% python3 -q
>>> import numpy as np
>>> import numpy.linalg as la
>>> np.set_printoptions(precision=2, suppress=True, linewidth=120)
>>> J = np.load("w.npy")
>>> J
array([[  7,  -5,   2,  11,  18,  15,  12,   9,   1, -11, -11,  11],
       [  9,   3,  10,   8,  15,  12,  15,   6,   9,  -9, -14,  13],
       [ -3,  -9,   3,  -2,  15,   6,   0,   6,   0,   5,   3,   9],
       [  7,   5,  11,   4,  11,   8,  12,   4,  10,  -5, -11,  11],
       [  8,   6,  16,   3,  17,  11,  15,   7,  14,  -4, -13,  16],
       [  3,   3,  15,  -3,  18,   9,   9,   9,  12,   3,  -6,  15],
       [  2,  -5,   4,   3,  16,  10,   6,   8,   2,  -2,  -4,  10],
       [  7,  -5,   2,  11,  18,  15,  12,   9,   1, -11, -11,  11],
       [  8,   2,   5,   9,   9,   9,  12,   3,   5, -10, -12,   8]])
>>> # rows 0 and 7 are equal
>>> np.round(J @ la.pinv(J) @ J, 2) + 0
array([[  7.,  -5.,   2.,  11.,  18.,  15.,  12.,   9.,   1., -11., -11.,  11.],
       [  9.,   3.,  10.,   8.,  15.,  12.,  15.,   6.,   9.,  -9., -14.,  13.],
       [ -3.,  -9.,   3.,  -2.,  15.,   6.,   0.,   6.,   0.,   5.,   3.,   9.],
       [  7.,   5.,  11.,   4.,  11.,   8.,  12.,   4.,  10.,  -5., -11.,  11.],
       [  8.,   6.,  16.,   3.,  17.,  11.,  15.,   7.,  14.,  -4., -13.,  16.],
       [  3.,   3.,  15.,  -3.,  18.,   9.,   9.,   9.,  12.,   3.,  -6.,  15.],
       [  2.,  -5.,   4.,   3.,  16.,  10.,   6.,   8.,   2.,  -2.,  -4.,  10.],
       [  7.,  -5.,   2.,  11.,  18.,  15.,  12.,   9.,   1., -11., -11.,  11.],
       [  8.,   2.,   5.,   9.,   9.,   9.,  12.,   3.,   5., -10., -12.,   8.]])
>>> la.matrix_rank(J)
np.int64(4)
>>> J.sum(axis=1)
array([59, 77, 33, 67, 96, 87, 50, 59, 48])
>>> np.count_nonzero(J)
np.int64(106)
>>> J.mean(axis=0)
array([ 5.33, -0.56,  7.56,  4.89, 15.22, 10.56, 10.33,  6.78,  6.  , -4.89, -8.78, 11.56])
>>> np.unravel_index(np.abs(J).argmax(), J.shape)
(np.int64(0), np.int64(4))
>>> np.abs(J).max()
np.int64(18)
>>> r0 = np.array([-1, 2])
>>> np.convolve(J[4], r0)
array([ -8,  10,  -4,  29, -11,  23,   7,  23,   0,  32,   5, -42,  32])
>>> np.array([np.convolve(row, r0, "same") for row in J])
array([[ -7,  19, -12,  -7,   4,  21,  18,  15,  17,  13, -11, -33],
       [ -9,  15,  -4,  12,   1,  18,   9,  24,   3,  27,  -4, -41],
       [  3,   3, -21,   8, -19,  24,  12,  -6,  12,  -5,   7,  -3],
       [ -7,   9,  -1,  18,  -3,  14,   4,  20,  -2,  25,   1, -33],
       [ -8,  10,  -4,  29, -11,  23,   7,  23,   0,  32,   5, -42],
       [ -3,   3,  -9,  33, -24,  27,   9,   9,   6,  21,  12, -27],
       [ -2,   9, -14,   5, -10,  22,  14,   4,  14,   6,   0, -18],
       [ -7,  19, -12,  -7,   4,  21,  18,  15,  17,  13, -11, -33],
       [ -8,  14,  -1,   1,   9,   9,   6,  21,   1,  20,  -8, -32]])
>>> np.correlate(J[4], J[0], "full")
array([  88,  -22,   22, -201,   56,   67,  196,  261,  548,  458,  478, 1182,  751,  570,  310,  351,   95,   60,
        116,  268,   69, -171,  112])
>>> W0 = np.load("test17.npy")
>>> W0
array([[1, 1, 0, 1, 2, 0],
       [0, 1, 2, 0, 3, 1],
       [0, 0, 1, 2, 3, 3],
       [0, 0, 0, 0, 3, 2],
       [0, 0, 0, 0, 3, 1],
       [0, 0, 0, 0, 0, 2]])
>>> # null space of dimension 1
>>> np.allclose(W0[:-1].T @ la.lstsq(W0[:-1].T, W0[-1])[0], W0[-1])
True
>>> np.unique(W0.round(6), axis=0).shape
(6, 6)
>>> data = np.load("a.npy")
>>> data
array([[-3.49,  8.06, -3.41, -1.5 , -2.9 ,  0.77],
       [-3.62,  8.06, -2.56, -3.15,  0.36,  2.3 ],
       [-4.01, -8.18, -2.11,  1.69, -0.23,  3.1 ],
       [-4.17, -4.75, -0.91, -3.73,  0.16, -6.73],
       [-6.56, -3.62, -3.27,  3.31,  4.66, -0.71],
       [ 5.03, -1.01, -0.95,  4.51,  2.54, -6.78],
       [ 6.42,  4.3 ,  5.85, -1.95,  0.87, -1.24],
       [-5.39,  5.35,  5.56, -0.55,  3.31,  0.38],
       [ 6.26, -2.57, -0.23,  6.66,  2.77,  1.42],
       [-4.94, -6.33,  1.41, -2.74, -5.08,  0.53],
       [ 6.89, -1.14,  4.67, -4.56, -2.92, -0.28],
       [-2.92,  1.22, -3.52, -7.87, -2.18, -3.31],
       [ 4.04, -4.38, -4.37, -6.38, -1.63,  1.47],
       [-4.23,  4.78, -2.78,  6.52, -2.71, -1.32],
       [ 6.82, -4.31, -2.72,  4.87,  1.05, -1.62],
       [ 5.77, -1.11, -5.52, -0.29,  0.69,  5.87],
       [-4.51,  3.75,  4.66,  3.3 ,  4.08,  4.04],
       [ 0.82,  4.48,  3.25, -5.45,  5.96, -1.86],
       [-1.49,  3.79,  8.46, -1.38,  1.97,  2.48],
       [-1.43,  2.22, -2.85,  1.53,  7.26,  5.46],
       [-3.94,  4.74,  1.37,  0.69, -6.14, -4.68],
       [ 0.26, -7.75,  0.38, -0.06,  1.94,  6.  ],
       [ 4.42, -6.03,  4.7 , -3.64, -0.62, -2.89],
       [ 1.16,  2.31,  0.31, -4.23, -4.99, -7.1 ],
       [ 2.23, -0.88,  7.8 , -1.76, -2.83,  4.71],
       [ 3.66,  5.84,  5.46,  2.65, -2.19, -3.3 ],
       [-1.19, -3.99,  4.48, -1.39,  7.72,  1.04],
       [ 1.02, -1.01, -4.77, -1.29, -8.3 ,  2.16],
       [ 4.49, -6.  , -2.52,  1.42,  5.95,  0.43],
       [-0.58, -1.54,  4.86,  8.23,  2.44, -0.11],
       [-2.26,  1.54, -3.38, -3.33, -1.8 , -8.17],
       [ 9.02, -1.3 , -3.73, -0.33,  1.56, -0.68],
       [ 2.05,  1.88, -7.23, -0.39,  6.18,  1.25],
       [-4.04,  2.05, -1.63, -2.05, -8.29,  1.97],
       [ 7.01,  5.65,  3.33, -1.33, -0.95, -2.28]])
>>> dist = la.norm(data[:, None] - data[None], axis=-1)
>>> dist.shape
(35, 35)
>>> np.flatnonzero(dist[15] < dist.mean() / 2)
array([15])
>>> la.matrix_rank(dist ** 2)
np.int64(8)
>>> t3 = np.stack([data, 5 * data, data[::-1]])
>>> la.norm(t3, axis=(1, 2))
array([ 59.16, 295.8 ,  59.16])
>>> la.matrix_rank(t3.reshape(3, -1))
np.int64(2)
>>> Y = data / np.sqrt((data ** 2).mean(axis=1, keepdims=True))
>>> la.norm(Y, axis=1)
array([2.45, 2.45, 2.45, 2.45, 2.45, 2.45, 2.45, 2.45, 2.45, 2.45, 2.45, 2.45, 2.45, 2.45, 2.45, 2.45, 2.45, 2.45,
       2.45, 2.45, 2.45, 2.45, 2.45, 2.45, 2.45, 2.45, 2.45, 2.45, 2.45, 2.45, 2.45, 2.45, 2.45, 2.45, 2.45])
>>> la.matrix_rank(Y) == la.matrix_rank(data)
np.True_
>>> la.matrix_rank(data - data.mean(axis=1, keepdims=True))
np.int64(5)
>>> cent = data[[17, 24]].astype(float)
>>> for _ in range(3):
...     idx = la.norm(data[:, None] - cent, axis=-1).argmin(axis=1)
...     cent = np.array([data[idx == j].mean(axis=0) for j in range(2)])
... 
>>> idx
array([0, 0, 1, 0, 0, 0, 0, 0, 1, 1, 1, 0, 1, 0, 1, 1, 0, 0, 0, 0, 0, 1, 1, 0, 1, 0, 0, 1, 1, 0, 0, 1, 0, 0, 0])
>>> np.abs(cent[1] - cent[0]).argmax()
np.int64(1)
>>> cent
array([[-1.08,  2.51,  0.69, -0.34,  0.7 , -1.27],
       [ 3.25, -3.92, -0.54, -0.49, -0.59,  1.56]])
>>> Xc = data - data.mean(axis=0)
>>> U, sig, Vt = la.svd(Xc, full_matrices=False)
>>> round(float((sig ** 2).sum() ** 2 / (sig ** 4).sum()), 2)
5.43
>>> (np.sign(U[:, 0]) == np.sign(U[0, 0])).astype(int)
array([1, 1, 0, 1, 0, 0, 1, 1, 0, 1, 0, 1, 0, 1, 0, 0, 1, 1, 1, 0, 1, 0, 0, 1, 1, 1, 0, 1, 0, 0, 1, 0, 0, 1, 1])
>>> K = np.load("out10.npy")
>>> K
array([[ -9.61,   3.13,  -3.16,   5.97,  -4.38,  -1.82,   1.04,  -6.72,   5.01],
       [ -0.12,  -2.34,   1.53,  -3.95,  -1.15,  -7.45,   6.02,   1.15,   0.16],
       [  3.35,   0.45,   3.21,   0.37,   0.56,  -1.15,   2.95,   2.17,  -0.33],
       [  0.45,  -3.16,   3.62,  -4.65,  -1.05,  -7.32,   4.76,   1.68,  -0.36],
       [  0.8 ,  -1.13,   3.65,  -5.99,  -0.83,  -7.66,   6.87,   2.33,  -1.25],
       [  0.33,  -2.34,   4.17,  -3.85,  -0.68,  -9.03,   6.02,   2.85,  -1.31],
       [  2.06,  -2.7 ,   1.86,   0.89,   0.71,   1.67,   3.16,   2.95,  -0.05],
       [  1.14,  -2.86,   4.03,  -5.69,  -1.32,  -8.53,   5.23,   1.71,   1.07],
       [  2.52,  -1.4 ,   0.99,   0.69,   1.84,  -1.25,   1.29,   3.39,  -1.71],
       [  1.29,  -2.7 ,   3.79,  -4.87,  -3.12,  -7.35,   6.67,   0.48,  -1.42],
       [ -7.36,   2.69,  -3.14,   7.32,  -3.62,  -2.26,  -0.91,  -7.41,   3.31],
       [ -8.13,   3.76,  -2.76,   6.12,  -4.33,  -4.37,   1.46,  -7.06,   3.7 ],
       [  3.91,  -2.37,   4.79,  -0.44,   0.91,  -1.7 ,   4.56,   1.3 ,  -1.06],
       [ -8.86,   4.11,  -2.24,   6.96,  -3.7 ,  -2.81,   0.44,  -6.93,   3.33],
       [ -8.47,   2.34,  -2.71,   6.49,  -2.19,  -2.08,   0.09,  -7.56,   2.93],
       [  4.46,  -0.34,   0.41,   1.94,  -0.55,  -1.48,   2.21,   1.81,   0.11],
       [  0.15,  -1.27,   4.17,  -3.44,  -0.61,  -9.12,   5.49,   2.42,  -0.63],
       [  4.15,  -0.47,   3.58,   1.26,  -1.03,  -0.42,   0.5 ,   2.64,  -2.33],
       [  4.61,  -1.67,   4.8 ,   0.4 ,   1.55,   0.25,   2.72,   3.39,  -0.77],
       [  4.94,  -1.56,   1.75,   0.68,  -2.01,  -1.01,   2.6 ,   1.26,   0.62],
       [  2.53,  -1.47,   3.19,  -0.26,   1.23,  -0.18,   2.83,   1.51,  -1.35],
       [  0.3 ,  -3.17,   2.35,  -5.96,   0.12,  -7.09,   7.03,   1.08,  -1.46],
       [-10.  ,   3.98,  -3.76,   5.25,  -4.49,  -1.65,   1.96,  -5.45,   4.62],
       [-10.81,   3.08,  -2.73,   4.39,  -2.44,  -3.71,   1.  ,  -7.09,   2.73]])
>>> vec = np.array([-3, -3, -2, -4, 4, 2, -4, -4, -2])
>>> y = K @ vec
>>> la.lstsq(K, y)[0]
array([-3., -3., -2., -4.,  4.,  2., -4., -4., -2.])
>>> np.round(la.pinv(K) @ K, 2) + 0
array([[1., 0., 0., 0., 0., 0., 0., 0., 0.],
       [0., 1., 0., 0., 0., 0., 0., 0., 0.],
       [0., 0., 1., 0., 0., 0., 0., 0., 0.],
       [0., 0., 0., 1., 0., 0., 0., 0., 0.],
       [0., 0., 0., 0., 1., 0., 0., 0., 0.],
       [0., 0., 0., 0., 0., 1., 0., 0., 0.],
       [0., 0., 0., 0., 0., 0., 1., 0., 0.],
       [0., 0., 0., 0., 0., 0., 0., 1., 0.],
       [0., 0., 0., 0., 0., 0., 0., 0., 1.]])
>>> rng = np.random.default_rng(599)
>>> y = y + 0.1 * rng.normal(size=24)
>>> y
array([ -6.69, -28.43, -39.1 , -24.17, -35.29, -40.69, -23.64, -32.32, -18.58, -36.94,  -1.14, -16.92, -33.53, -10.17,
         9.11, -42.35, -42.32, -36.03, -36.23, -43.3 , -18.56, -15.45, -12.04,  13.17])
>>> beta, *_ = la.lstsq(K, y)
>>> [round(float(la.norm(la.solve(K.T @ K + lam * np.eye(9), K.T @ y))), 2) for lam in (0, 1, 10, 100)]
[9.73, 9.53, 8.32, 5.13]
>>> np.round(la.norm(y - K @ beta), 2)
np.float64(0.45)
>>> beta.round()
array([-3., -3., -2., -4.,  4.,  2., -4., -4., -2.])
>>> np.round(K.T @ (y - K @ beta), 2) + 0
array([0., 0., 0., 0., 0., 0., 0., 0., 0.])
>>> Y = np.c_[K[:, :8] @ np.array([[-1, 1, 2, 1, 0, 3, -2, 1],
...     [-3, 1, -1, 3, 2, 1, -1, -1],
...     [-1, 2, 2, -1, 1, -1, 1, 0],
...     [-3, 3, 2, 0, -2, -2, 3, 2],
...     [-2, 2, -2, 2, -2, 1, 1, 3],
...     [-3, -3, -3, 2, 1, 0, 3, -1],
...     [2, 2, -2, -2, 3, 0, 1, 0],
...     [1, 2, -2, -3, 2, -3, 3, -3]]), np.array([0, 4, 1, 3, 1, 0, 5, 0, 5, 5, 3, 5, 1, 3, 3, 1, 2, 4, 0, 2, 0, 0, 4, 4])]
>>> Y
array([[ -4.95,  -9.55,   8.85,   8.62, -12.22, -18.7 ,   1.88,   8.04,   0.  ],
       [ 55.3 ,  23.14,   7.57, -41.36,  19.96,  -0.93, -21.77,  -5.13,   4.  ],
       [  1.38,  26.14,   5.5 , -12.1 ,  14.29,   0.6 ,   3.74,  -0.04,   1.  ],
       [ 54.62,  23.32,  13.18, -43.95,  19.02,  -2.22, -21.28,  -6.56,   3.  ],
       [ 57.62,  28.72,   4.29, -43.95,  32.64,   1.78, -24.74, -11.87,   1.  ],
       [ 57.41,  38.25,  14.35, -50.87,  23.28,  -7.05, -18.9 ,  -6.59,   0.  ],
       [  4.35,  14.38,  -6.33, -18.31,  10.31,  -8.3 ,  20.84,  -1.85,   5.  ],
       [ 60.88,  26.1 ,  16.17, -46.76,  22.91,   1.46, -29.01,  -7.94,   0.  ],
       [  4.66,  21.96,   0.51, -14.24,   2.53,  -4.54,   8.97,   1.9 ,   5.  ],
       [ 59.74,  21.67,  17.11, -46.32,  27.99,   2.56, -27.76,  -9.2 ,   5.  ],
       [-14.74,  -6.09,  21.61,  16.14, -24.97, -12.28,  -2.69,  18.22,   3.  ],
       [ -1.12,   1.72,  19.67,   6.77, -12.93, -13.26,  -9.06,  12.91,   5.  ],
       [ 13.43,  28.44,  10.45, -22.59,  13.69,   2.46,   2.29,   5.93,   1.  ],
       [-12.33,  -0.3 ,  16.42,  12.6 , -15.89, -17.06,  -0.23,  13.45,   3.  ],
       [-12.07,  -5.16,  13.84,  15.22, -23.56, -12.85,   0.34,  20.36,   3.  ],
       [  2.1 ,  22.14,  11.46, -10.88,   5.72,   2.77,   0.3 ,   3.08,   1.  ],
       [ 51.79,  38.86,  15.79, -45.53,  21.92,  -5.98, -20.4 ,  -5.43,   2.  ],
       [ -3.14,  20.1 ,  15.49, -12.66,   8.54,  -3.07,   5.66,  -3.45,   4.  ],
       [ -0.62,  28.31,   5.22, -17.21,  12.75,  -2.06,  13.64,   1.31,   0.  ],
       [  9.46,  15.65,  15.63, -16.51,  10.6 ,   4.36,  -3.19,  -0.94,   2.  ],
       [  4.72,  18.34,   1.79, -13.16,   9.64,   0.15,   6.87,   2.82,   0.  ],
       [ 60.91,  21.68,   1.36, -42.8 ,  23.85,   4.18, -23.84,  -4.24,   0.  ],
       [ -1.53,  -8.8 ,  -0.09,   5.85,  -3.99, -20.9 ,   4.18,   1.05,   4.  ],
       [  2.05,  -5.95,   6.81,   8.13, -15.36, -16.57,  -4.86,  12.55,   4.  ]])
>>> la.matrix_rank(np.c_[K, Y])
np.int64(10)
>>> np.round(la.lstsq(K, Y[:, 0])[0], 2) + 0
array([-1., -3., -1., -3., -2., -3.,  2.,  1.,  0.])
>>> la.matrix_rank(Y)
np.int64(9)
>>> la.norm(la.qr(K)[0].T @ Y, axis=0) ** 2 / ((Y ** 2).sum(axis=0) + 1e-12)
array([1.  , 1.  , 1.  , 1.  , 1.  , 1.  , 1.  , 1.  , 0.78])
>>> dist = la.norm(K[:, None] - K[None], axis=-1)
>>> dist.mean(axis=1).argmax()
np.int64(0)
>>> dist[:5, :5]
array([[ 0.  , 19.82, 19.57, 21.31, 22.75],
       [19.82,  0.  ,  9.73,  2.83,  3.9 ],
       [19.57,  9.73,  0.  ,  9.54, 10.5 ],
       [21.31,  2.83,  9.54,  0.  ,  3.45],
       [22.75,  3.9 , 10.5 ,  3.45,  0.  ]])
>>> Y = J[0, 0] * J[1:] - np.outer(J[1:, 0], J[0])
>>> Y
array([[  0,  66,  52, -43, -57, -51,  -3, -39,  54,  36,   1,  -8],
       [  0, -78,  27,  19, 159,  87,  36,  69,   3,   2, -12,  96],
       [  0,  70,  63, -49, -49, -49,   0, -35,  63,  42,   0,   0],
       [  0,  82,  96, -67, -25, -43,   9, -23,  90,  60,  -3,  24],
       [  0,  36,  99, -54,  72,  18,  27,  36,  81,  54,  -9,  72],
       [  0, -25,  24,  -1,  76,  40,  18,  38,  12,   8,  -6,  48],
       [  0,   0,   0,   0,   0,   0,   0,   0,   0,   0,   0,   0],
       [  0,  54,  19, -25, -81, -57, -12, -51,  27,  18,   4, -32]])
>>> J[:, 0] / J[0, 0]
array([ 1.  ,  1.29, -0.43,  1.  ,  1.14,  0.43,  0.29,  1.  ,  1.14])
>>> np.flatnonzero(~Y.round(6).any(axis=1))
array([6])
